>>> import numpy as np
>>> import numpy.linalg as la
>>> np.set_printoptions(precision=3, suppress=True, linewidth=140)
>>> W0 = np.load("x.npy")
>>> print(W0)
[[ 4  0  0  3  2 -4]
 [ 0 -6 -6 -3 -1 -1]
 [ 0 -6 -6  2 -1  5]
 [ 3 -3  2 -2 -1  0]
 [ 2 -1 -1 -1  6  2]
 [-4 -1  5  0  2  2]]
>>> rng = np.random.default_rng(83275)
>>> z = rng.permutation(6)
>>> M2 = W0[:, z] * rng.choice([-1, 1], 6)
>>> M2
array([[ 2,  4,  0,  4,  0, -3],
       [-1,  0,  6,  1,  6,  3],
       [-1,  0,  6, -5,  6, -2],
       [-1,  3,  3,  0, -2,  2],
       [ 6,  2,  1, -2,  1,  1],
       [ 2, -4,  1, -2, -5,  0]])
>>> left, _, Vh = la.svd(W0.T @ M2)
>>> np.round(left @ Vh, 3) + 0
array([[ 0.,  1.,  0.,  0.,  0.,  0.],
       [ 0.,  0., -1.,  0.,  0.,  0.],
       [ 0.,  0.,  0.,  0., -1.,  0.],
       [ 0.,  0.,  0.,  0.,  0., -1.],
       [ 1.,  0.,  0.,  0.,  0.,  0.],
       [ 0.,  0.,  0., -1.,  0.,  0.]])
>>> np.round(la.lstsq(W0, M2)[0], 3) + 0
array([[ 0.,  1.,  0.,  0.,  0.,  0.],
       [ 0.,  0., -1.,  0.,  0.,  0.],
       [ 0.,  0.,  0.,  0., -1.,  0.],
       [ 0.,  0.,  0.,  0.,  0., -1.],
       [ 1.,  0.,  0.,  0.,  0.,  0.],
       [ 0.,  0.,  0., -1.,  0.,  0.]])
>>> z
array([4, 0, 1, 5, 2, 3])
>>> W0.inv()
Traceback (most recent call last):
  File "<python-input-13>", line 1, in <module>
    W0.inv()
    ^^^^^^
AttributeError: 'numpy.ndarray' object has no attribute 'inv'
>>> round(float(np.abs(la.eigvals(W0)).max()), 3)
12.909
>>> la.matrix_power(W0, 3)
array([[  290,   137,    37,   107,   123,  -275],
       [  137,  -888,  -991,  -179,  -186,   213],
       [   37,  -991, -1072,   -50,  -147,   508],
       [  107,  -179,   -50,   -78,   -19,   -10],
       [  123,  -186,  -147,   -19,   284,   129],
       [ -275,   213,   508,   -10,   129,   136]])
>>> round(la.det(W0), 3)
np.float64(-69872.0)
>>> M = np.loadtxt("sample2.csv", delimiter=",")
>>> M
array([[ 9.674, -1.761,  1.735, -0.557],
       [ 8.86 , -3.888, -2.498,  0.388],
       [-2.012,  2.098, -3.323,  8.973],
       [ 2.704, -1.501, -3.254, -8.936],
       [-6.171,  5.21 , -4.337, -3.997],
       [-0.357, -1.899,  2.016, -9.602],
       [-3.721, -8.191, -2.246, -3.744],
       [-8.216,  3.351, -0.65 ,  4.566],
       [-5.071, -2.59 ,  3.993, -7.185],
       [-1.293, -2.311, -7.03 ,  6.6  ],
       [-9.446,  1.876, -2.656,  0.453],
       [ 1.706,  7.648, -5.89 , -1.976],
       [-0.006,  0.451,  0.08 , -9.989],
       [ 8.085,  3.494,  3.312, -3.384],
       [-1.979, -7.121, -4.771, -4.755],
       [ 6.459,  5.403, -3.057, -4.443],
       [-0.017, -9.295,  3.609, -0.765],
       [ 5.656,  7.419,  3.461,  0.997],
       [-4.682, -3.715, -4.427, -6.684],
       [-0.216,  2.133, -8.502, -4.809],
       [ 1.037, -5.753,  4.44 , -6.791],
       [-7.465, -3.239,  2.636,  5.181],
       [-2.716, -4.787, -0.558, -8.33 ],
       [-6.115, -2.002,  7.654,  0.136],
       [ 0.919, -1.352,  8.94 ,  4.172],
       [ 6.453,  3.085,  6.706,  1.967],
       [-6.711,  2.674,  0.761, -6.873]])
>>> T = np.stack([M, -3 * M, M[::-1]])
>>> print(T.shape)
(3, 27, 4)
>>> print(la.matrix_rank(T.reshape(3, -1)))
2
>>> dist = la.norm(M[:, None] - M[None], axis=-1)
>>> la.matrix_rank(dist ** 2)
np.int64(6)
>>> dist.shape
(27, 27)
>>> dist.mean(axis=1).argmax()
np.int64(2)
>>> print(la.norm(M, axis=1))
[10.    10.    10.    10.    10.001 10.    10.    10.    10.    10.    10.    10.     9.999 10.    10.    10.    10.    10.    10.
 10.    10.    10.    10.    10.    10.    10.    10.   ]
>>> np.unravel_index(dist.round(6).argmax(), dist.shape)
(np.int64(0), np.int64(10))
>>> np.flatnonzero(dist[14] < dist.mean() / 2)
array([ 6, 14, 18, 22])
>>> print(dist[14].round(6).argsort(kind="stable")[:4])
[14  6 18 22]
>>> vec = np.array([0, -2, -3, -1])
>>> y = M @ vec
>>> np.round(la.solve(M.T @ M, M.T @ y), 3) + 0
array([ 0., -2., -3., -1.])
>>> y = y + 0.1 * rng.normal(size=27)
>>> y
array([ -1.122,  14.826,  -3.377,  21.681,   6.517,   7.36 ,  26.791,  -9.466,   0.342,  19.156,   3.948,   4.406,   8.835, -13.458,
        33.143,   2.725,   8.519, -26.117,  27.429,  26.076,   4.888,  -6.647,  19.606, -19.246, -28.318, -28.267,  -0.957])
>>> coef, *_ = la.lstsq(M, y)
>>> coef.round()
array([ 0., -2., -3., -1.])
>>> print(np.round(la.norm(y - M @ coef), 3))
0.461
>>> coef
array([ 0.004, -1.997, -3.002, -0.999])
>>> J = np.array([[-6, -2, 6, 4, 2],
...     [2, -8, 0, 9, 0],
...     [-6, -6, -9, 1, 9],
...     [-2, -3, 3, -5, -1],
...     [-1, -4, 8, 3, -1],
...     [2, 6, -5, 4, 2]])
>>> J[-1] = J[0] + -3 * J[1]
>>> print(J)
[[ -6  -2   6   4   2]
 [  2  -8   0   9   0]
 [ -6  -6  -9   1   9]
 [ -2  -3   3  -5  -1]
 [ -1  -4   8   3  -1]
 [-12  22   6 -23   2]]
>>> M2 = np.c_[J[:, :1] @ np.array([[-4]]), np.array([1, 1, 5, 6, 9, 3])]
>>> M2
array([[24,  1],
       [-8,  1],
       [24,  5],
       [ 8,  6],
       [ 4,  9],
       [48,  3]])
>>> print(la.matrix_rank(M2))
2
>>> la.matrix_rank(np.c_[J, M2])
np.int64(6)
>>> print(np.round(la.lstsq(J, M2[:, 0])[0], 3) + 0)
[-4.  0.  0.  0.  0.]
>>> vec = np.array([1, -2, -1, 2, 1])
>>> y = J @ vec
>>> np.round(la.pinv(J) @ J, 3) + 0
array([[1., 0., 0., 0., 0.],
       [0., 1., 0., 0., 0.],
       [0., 0., 1., 0., 0.],
       [0., 0., 0., 1., 0.],
       [0., 0., 0., 0., 1.]])
>>> y
array([   2,   36,   26,  -10,    4, -106])
>>> y = y + 0.05 * rng.normal(size=6)
>>> y
array([   2.102,   36.   ,   25.91 ,   -9.927,    3.926, -106.085])
>>> coef, *_ = la.lstsq(J, y)
>>> coef.round()
array([ 1., -2., -1.,  2.,  1.])
>>> [round(float(la.norm(la.solve(J.T @ J + lam * np.eye(5), J.T @ y))), 2) for lam in (0, 1, 10, 100)]
[3.29, 3.25, 3.21, 2.96]
>>> round(la.norm(y - J @ coef), 3)
np.float64(0.057)
>>> np.round(J.T @ (y - J @ coef), 3) + 0
array([0., 0., 0., 0., 0.])
